% ipython --no-banner

In [1]: import numpy as np

In [2]: np.set_printoptions(precision=3, suppress=True, linewidth=120)

In [3]: tidy = lambda a: np.round(a, 3) + 0

In [4]: data = np.loadtxt("sample15.csv", delimiter=",")

In [5]: print(data)
[[-0.293  0.84   0.549 -0.289  0.573  0.829 -0.253]
 [ 1.625 -4.892 -3.256  1.626 -3.263 -4.895  1.642]
 [ 0.033 -0.028  0.006  0.037  0.004 -0.016 -0.031]
 [ 0.055 -0.177 -0.124  0.064 -0.097 -0.156  0.048]
 [ 0.123 -0.343 -0.244  0.11  -0.236 -0.334  0.129]
 [ 0.419 -1.207 -0.813  0.395 -0.792 -1.205  0.416]
 [-0.127  0.337  0.217 -0.114  0.257  0.335 -0.133]
 [ 0.472 -1.544 -0.982  0.508 -1.035 -1.5    0.49 ]
 [ 0.013 -0.006 -0.025 -0.021 -0.028  0.     0.019]
 [-0.571  1.766  1.157 -0.571  1.169  1.772 -0.582]
 [-0.295  0.831  0.561 -0.311  0.589  0.845 -0.258]]

In [6]: u = np.array([0, 0, 3])

In [7]: print(tidy(np.convolve(data[9], u)))
[ 0.     0.    -1.713  5.298  3.471 -1.713  3.507  5.316 -1.746]

In [8]: [round(float(x), 3) for x in np.linalg.svd(data, compute_uv=False)[:3]]
Out[8]: [10.227, 0.085, 0.064]

In [9]: np.linalg.cond(data) > 100
Out[9]: np.True_

In [10]: round(np.log10(np.linalg.cond(data)))
Out[10]: 3

In [11]: arr = np.loadtxt("out2.csv", delimiter=",")

In [12]: tidy(arr)
Out[12]: 
array([[0.333, 0.   , 0.   , 0.333, 0.   , 0.   , 0.333, 0.   , 0.   ],
       [0.5  , 0.5  , 0.   , 0.   , 0.   , 0.   , 0.   , 0.   , 0.   ],
       [0.25 , 0.   , 0.25 , 0.   , 0.   , 0.25 , 0.   , 0.25 , 0.   ],
       [0.   , 0.   , 0.   , 1.   , 0.   , 0.   , 0.   , 0.   , 0.   ],
       [0.   , 0.333, 0.   , 0.   , 0.333, 0.   , 0.333, 0.   , 0.   ],
       [0.   , 0.   , 0.25 , 0.   , 0.25 , 0.25 , 0.   , 0.   , 0.25 ],
       [0.   , 0.   , 0.   , 0.25 , 0.25 , 0.25 , 0.25 , 0.   , 0.   ],
       [0.   , 0.167, 0.   , 0.167, 0.167, 0.   , 0.167, 0.167, 0.167],
       [0.2  , 0.   , 0.   , 0.2  , 0.2  , 0.   , 0.2  , 0.   , 0.2  ]])

In [13]: tidy(np.linalg.det(arr))
Out[13]: np.float64(0.0)

In [14]: tidy((arr - arr.T) / 2)
Out[14]: 
array([[ 0.   , -0.25 , -0.125,  0.167,  0.   ,  0.   ,  0.167,  0.   , -0.1  ],
       [ 0.25 ,  0.   ,  0.   ,  0.   , -0.167,  0.   ,  0.   , -0.083,  0.   ],
       [ 0.125,  0.   ,  0.   ,  0.   ,  0.   ,  0.   ,  0.   ,  0.125,  0.   ],
       [-0.167,  0.   ,  0.   ,  0.   ,  0.   ,  0.   , -0.125, -0.083, -0.1  ],
       [ 0.   ,  0.167,  0.   ,  0.   ,  0.   , -0.125,  0.042, -0.083, -0.1  ],
       [ 0.   ,  0.   ,  0.   ,  0.   ,  0.125,  0.   , -0.125,  0.   ,  0.125],
       [-0.167,  0.   ,  0.   ,  0.125, -0.042,  0.125,  0.   , -0.083, -0.1  ],
       [ 0.   ,  0.083, -0.125,  0.083,  0.083,  0.   ,  0.083,  0.   ,  0.083],
       [ 0.1  ,  0.   ,  0.   ,  0.1  ,  0.1  , -0.125,  0.1  , -0.083,  0.   ]])

In [15]: np.allclose(arr @ arr.T, arr.T @ arr)
Out[15]: False

In [16]: tidy((arr + arr.T) / 2)
Out[16]: 
array([[0.333, 0.25 , 0.125, 0.167, 0.   , 0.   , 0.167, 0.   , 0.1  ],
       [0.25 , 0.5  , 0.   , 0.   , 0.167, 0.   , 0.   , 0.083, 0.   ],
       [0.125, 0.   , 0.25 , 0.   , 0.   , 0.25 , 0.   , 0.125, 0.   ],
       [0.167, 0.   , 0.   , 1.   , 0.   , 0.   , 0.125, 0.083, 0.1  ],
       [0.   , 0.167, 0.   , 0.   , 0.333, 0.125, 0.292, 0.083, 0.1  ],
       [0.   , 0.   , 0.25 , 0.   , 0.125, 0.25 , 0.125, 0.   , 0.125],
       [0.167, 0.   , 0.   , 0.125, 0.292, 0.125, 0.25 , 0.083, 0.1  ],
       [0.   , 0.083, 0.125, 0.083, 0.083, 0.   , 0.083, 0.167, 0.083],
       [0.1  , 0.   , 0.   , 0.1  , 0.1  , 0.125, 0.1  , 0.083, 0.2  ]])
